>>> import numpy as np
>>> import numpy.linalg as la
>>> np.set_printoptions(suppress=True, linewidth=200)
>>> rd = lambda a: np.round(a, 2) + 0
>>> K = np.array([[1.1, -0.4, -1.1, 0.0, -1.4, -0.2],
...     [0.3, -1.1, 0.0, -0.5, -0.4, 0.2],
...     [-1.0, 0.4, -0.9, 1.7, 1.9, -0.2],
...     [0.3, 1.4, 0.2, -2.2, 0.5, -1.1],
...     [-0.9, -0.9, -0.4, -0.4, -0.1, -1.3],
...     [-0.4, -1.9, 0.6, -1.4, 0.3, 0.0],
...     [1.4, -0.1, 0.9, -1.0, 0.2, 0.3]])
>>> t3 = np.stack([K, 3 * K, K[::-1]])
>>> print(la.matrix_rank(t3.reshape(3, -1)))
2
>>> (t3 @ K.T).shape
(3, 7, 7)
>>> rd(la.norm(t3, axis=(1, 2)))
array([ 6.08, 18.24,  6.08])
>>> O, evecs = la.qr(K[:, :3])[0], la.qr(K[:, 3:])[0]
>>> sig = la.svd(O.T @ evecs, compute_uv=False)
>>> (sig > 0.9).sum()
np.int64(1)
>>> print(rd(np.degrees(np.arccos(sig.clip(0, 1)))))
[20.49 47.24 89.86]
>>> r0 = np.array([-2, -1, 1])
>>> print(rd(np.cross(K[1, :3], K[2, :3])))
[ 0.99  0.27 -0.98]
>>> rd(np.convolve(K[1], r0))
array([-0.6,  1.9,  1.4, -0.1,  1.3, -0.5, -0.6,  0.2])
>>> x = np.array([2, 2, 2, 1, 1, 2])
>>> rd((K * x).sum(axis=1))
array([-2.6, -2.1,  0.2, -0.1, -7.5, -4.5,  4.2])
>>> rd(K @ (2 * x))
array([ -5.2,  -4.2,   0.4,  -0.2, -15. ,  -9. ,   8.4])
>>> la.norm(K @ x) <= la.norm(K, 2) * la.norm(x) + 1e-9
np.True_
>>> K * x
array([[ 2.2, -0.8, -2.2,  0. , -1.4, -0.4],
       [ 0.6, -2.2,  0. , -0.5, -0.4,  0.4],
       [-2. ,  0.8, -1.8,  1.7,  1.9, -0.4],
       [ 0.6,  2.8,  0.4, -2.2,  0.5, -2.2],
       [-1.8, -1.8, -0.8, -0.4, -0.1, -2.6],
       [-0.8, -3.8,  1.2, -1.4,  0.3,  0. ],
       [ 2.8, -0.2,  1.8, -1. ,  0.2,  0.6]])
>>> rd(K @ x)
array([-2.6, -2.1,  0.2, -0.1, -7.5, -4.5,  4.2])
